In [1]: import numpy as np

In [2]: import numpy.linalg as la

In [3]: np.set_printoptions(precision=2, suppress=True, linewidth=100)

In [4]: X = np.load("w.npy")

In [5]: X
Out[5]: 
array([[ -8.97,   7.24,  -8.97],
       [ -1.88,   0.9 ,  -1.88],
       [ -1.84,   0.88,  -1.84],
       [ -0.55,   0.02,  -0.55],
       [ -0.11,  -0.01,  -0.11],
       [ -0.04,   0.  ,  -0.04],
       [  0.07,   0.  ,   0.07],
       [  0.95,  -0.47,   0.95],
       [  1.  ,  -0.5 ,   1.  ],
       [  5.72,  -4.55,   5.72],
       [  7.71,  -6.38,   7.71],
       [ 10.33,  -8.84,  10.33],
       [ 11.57, -10.01,  11.57],
       [ 14.01, -12.33,  14.01],
       [ 15.85, -14.09,  15.85]])

In [6]: Xc = X - X.mean(axis=1)
ValueError: operands could not be broadcast together with shapes (15,3) (15,) 


In [7]: Xc = X - X.mean(axis=0)

In [8]: left, sigma, Vt = la.svd(Xc, full_matrices=False)

In [9]: (np.sign(left[:, 0]) == np.sign(left[0, 0])).astype(int)
Out[9]: array([1, 1, 1, 1, 1, 1, 1, 1, 1, 0, 0, 0, 0, 0, 0])

In [10]: W0 = np.array([[1.0, 0.0, 0.0], [0.0, 1.0, 0.0], [0.0, 0.0, 1.0]])

In [11]: la.pinv(W0)
Out[11]: 
array([[1., 0., 0.],
       [0., 1., 0.],
       [0., 0., 1.]])

In [12]: W0.T @ W0
Out[12]: 
array([[1., 0., 0.],
       [0., 1., 0.],
       [0., 0., 1.]])

In [13]: la.svd(W0, compute_uv=False)
Out[13]: array([1., 1., 1.])

In [14]: la.norm(W0, axis=0)
Out[14]: array([1., 1., 1.])

In [15]: low = la.cholesky(W0)

In [16]: np.diag(low) ** 2
Out[16]: array([1., 1., 1.])

In [17]: W0 / np.sqrt(np.outer(np.diag(W0), np.diag(W0)))
Out[17]: 
array([[1., 0., 0.],
       [0., 1., 0.],
       [0., 0., 1.]])

In [18]: low
Out[18]: 
array([[1., 0., 0.],
       [0., 1., 0.],
       [0., 0., 1.]])

In [19]: W0 @ W0
Out[19]: 
array([[1., 0., 0.],
       [0., 1., 0.],
       [0., 0., 1.]])

In [20]: np.flatnonzero(la.matrix_power((W0 != 0) + (W0.T != 0) + np.eye(3), 3)[1])
Out[20]: array([1])

In [21]: np.sort(la.eigvals(W0).real)
Out[21]: array([1., 1., 1.])

In [22]: (la.matrix_power((W0 != 0) + (W0.T != 0) + np.eye(3), 3) > 0).astype(int)
Out[22]: 
array([[1, 0, 0],
       [0, 1, 0],
       [0, 0, 1]])

In [23]: x = np.array([4, 3, 2])

In [24]: la.inv(W0)
Out[24]: 
array([[1., 0., 0.],
       [0., 1., 0.],
       [0., 0., 1.]])

In [25]: np.sort(np.abs(np.degrees(np.angle(la.eigvals(W0)))))
Out[25]: array([0., 0., 0.])

In [26]: other = np.array([[2, 3], [0, 0]])

In [27]: C = np.array([[1, 0], [1, 1]])

In [28]: data = np.block([[other, np.zeros((2, 2))], [np.zeros((2, 2)), C]])

In [29]: data
Out[29]: 
array([[2., 3., 0., 0.],
       [0., 0., 0., 0.],
       [0., 0., 1., 0.],
       [0., 0., 1., 1.]])

In [30]: left, sigma, Vt = la.svd(data)

In [31]: np.argmax(sigma[:-1] / (sigma[1:] + 1e-6)) + 1
Out[31]: np.int64(3)

In [32]: other = left[:, :3] @ np.diag(sigma[:3]) @ Vt[:3]

In [33]: other.round(2) + 0
Out[33]: 
array([[2., 3., 0., 0.],
       [0., 0., 0., 0.],
       [0., 0., 1., 0.],
       [0., 0., 1., 1.]])

In [34]: la.cond(X) > 100
Out[34]: np.True_

In [35]: la.matrix_rank(X, rtol=0.1)
Out[35]: np.int64(1)

In [36]: round(la.norm(X, 2) / la.norm(X), 2)
Out[36]: np.float64(1.0)

In [37]: np.argsort(-la.norm(X, axis=0).round(6), kind="stable")[:3]
Out[37]: array([0, 2, 1])

In [38]: def softmax(z):
    ...:     e = np.exp(z - z.max(axis=-1, keepdims=True))
    ...:     return e / e.sum(axis=-1, keepdims=True)
    ...: 

In [39]: softmax(data[3] + 4)
Out[39]: array([0.13, 0.13, 0.37, 0.37])

In [40]: np.round(softmax(10 * data[3]), 2) + 0
Out[40]: array([0. , 0. , 0.5, 0.5])

In [41]: softmax(data).sum(axis=1)
Out[41]: array([1., 1., 1., 1.])

In [42]: scores = data @ data.T / np.sqrt(4)

In [43]: softmax(scores).round(6).argmax(axis=1)
Out[43]: array([0, 0, 2, 3])

In [44]: np.allclose(data @ data.T, data.T @ data)
Out[44]: False

In [45]: la.determinant(data)
AttributeError: module 'numpy.linalg' has no attribute 'determinant'


In [46]: round(la.det(data), 2)
Out[46]: np.float64(0.0)

In [47]: assert data == data.T
ValueError: The truth value of an array with more than one element is ambiguous. Use a.any() or a.all()


In [48]: data @ data
Out[48]: 
array([[4., 6., 0., 0.],
       [0., 0., 0., 0.],
       [0., 0., 1., 0.],
       [0., 0., 2., 1.]])

In [49]: q, _ = la.qr(np.array([[0.4, -0.5, -1.4], [1.0, 0.6, 1.1], [-0.5, -0.5, -0.3]]))

In [50]: A = -3 * q

In [51]: A
Out[51]: 
array([[ 1.01, -2.74,  0.68],
       [ 2.53,  0.56, -1.52],
       [-1.26, -1.08, -2.5 ]])

In [52]: np.round(A @ A.T, 2) + 0
Out[52]: 
array([[9., 0., 0.],
       [0., 9., 0.],
       [0., 0., 9.]])

In [53]: la.pinv(A)
Out[53]: 
array([[ 0.11,  0.28, -0.14],
       [-0.3 ,  0.06, -0.12],
       [ 0.08, -0.17, -0.28]])

In [54]: la.svd(A, compute_uv=False)
Out[54]: array([3., 3., 3.])
